% python3 -q
>>> import numpy as np
>>> np.set_printoptions(precision=1, suppress=True, linewidth=160, floatmode="fixed")
>>> X = np.load("w.npy")
>>> X
array([[  2.2,   5.7, -11.9],
       [  5.1,   7.4, -12.4],
       [ 17.2,   5.1, -14.9],
       [  9.8,   1.6,  -4.8],
       [  4.7,   3.9, -10.0],
       [  8.2,   6.3, -21.6],
       [-15.2,  -4.7,  -0.5],
       [ 29.4,  10.9,  -8.7],
       [ -4.7,  -5.3,   7.5],
       [  7.7,  -4.6,   0.6],
       [ 22.6,  -1.0,  -0.8],
       [ 32.5,   2.6, -11.0],
       [ -3.7,  -8.3,  10.6],
       [-16.5,   0.0,  -2.0],
       [-12.9,  -4.3,   1.8],
       [  5.7,   4.1,   3.9],
       [-33.4,  -4.9,  17.7],
       [ 10.7,   8.3,   0.7],
       [  1.0,   3.4, -13.9],
       [-28.7,  -6.4,   0.9],
       [-33.4,  -7.6,   6.1],
       [ 10.5,   1.0,  13.9],
       [  6.5,   2.5,  -7.6],
       [-39.4, -13.3,  13.7],
       [ 25.6,   6.8, -15.4],
       [ -6.9,   3.9,   1.1],
       [ -3.2,   5.3,  -3.7],
       [  7.8,  -3.0,   1.2],
       [  9.1, -14.8,  10.7],
       [ -3.6,  -8.2,   2.6]])
>>> hat = X @ np.linalg.solve(X.T @ X, X.T)
>>> np.linalg.matrix_rank(np.eye(30) - hat)
np.int64(27)
>>> np.round(np.diag(hat), 1) + 0
array([0.1, 0.1, 0.1, 0.0, 0.0, 0.2, 0.1, 0.1, 0.0, 0.1, 0.1, 0.2, 0.1, 0.1, 0.0, 0.1, 0.2, 0.1, 0.1, 0.1, 0.1, 0.2, 0.0, 0.2, 0.1, 0.1, 0.0, 0.0, 0.4, 0.1])
>>> A2 = np.c_[X[:, :2] @ np.array([[2, 1], [1, 2]]), np.array([-4, 1, 2, -2, 4, 0, -4, 3, -5, -2, 0, 4, -1, 4, 5, 5, 0, -3, 3, 3, 5, -1, -2, -2, -1, 2, 3, -3, 2, 5])]
>>> A2
array([[ 10.1,  13.6,  -4.0],
       [ 17.6,  19.9,   1.0],
       [ 39.5,  27.4,   2.0],
       [ 21.2,  13.0,  -2.0],
       [ 13.3,  12.5,   4.0],
       [ 22.7,  20.8,   0.0],
       [-35.1, -24.6,  -4.0],
       [ 69.7,  51.2,   3.0],
       [-14.7, -15.3,  -5.0],
       [ 10.8,  -1.5,  -2.0],
       [ 44.2,  20.6,   0.0],
       [ 67.6,  37.7,   4.0],
       [-15.7, -20.3,  -1.0],
       [-33.0, -16.5,   4.0],
       [-30.1, -21.5,   5.0],
       [ 15.5,  13.9,   5.0],
       [-71.7, -43.2,   0.0],
       [ 29.7,  27.3,  -3.0],
       [  5.4,   7.8,   3.0],
       [-63.8, -41.5,   3.0],
       [-74.4, -48.6,   5.0],
       [ 22.0,  12.5,  -1.0],
       [ 15.5,  11.5,  -2.0],
       [-92.1, -66.0,  -2.0],
       [ 58.0,  39.2,  -1.0],
       [ -9.9,   0.9,   2.0],
       [ -1.1,   7.4,   3.0],
       [ 12.6,   1.8,  -3.0],
       [  3.4, -20.5,   2.0],
       [-15.4, -20.0,   5.0]])
>>> np.linalg.matrix_rank(np.c_[X, A2])
np.int64(4)
>>> np.round(np.linalg.lstsq(X, A2[:, 0])[0], 1) + 0
array([2.0, 1.0, 0.0])
>>> np.round(np.linalg.norm(A2 - X @ np.linalg.lstsq(X, A2)[0], axis=0), 1) + 0
array([ 0.0,  0.0, 16.7])
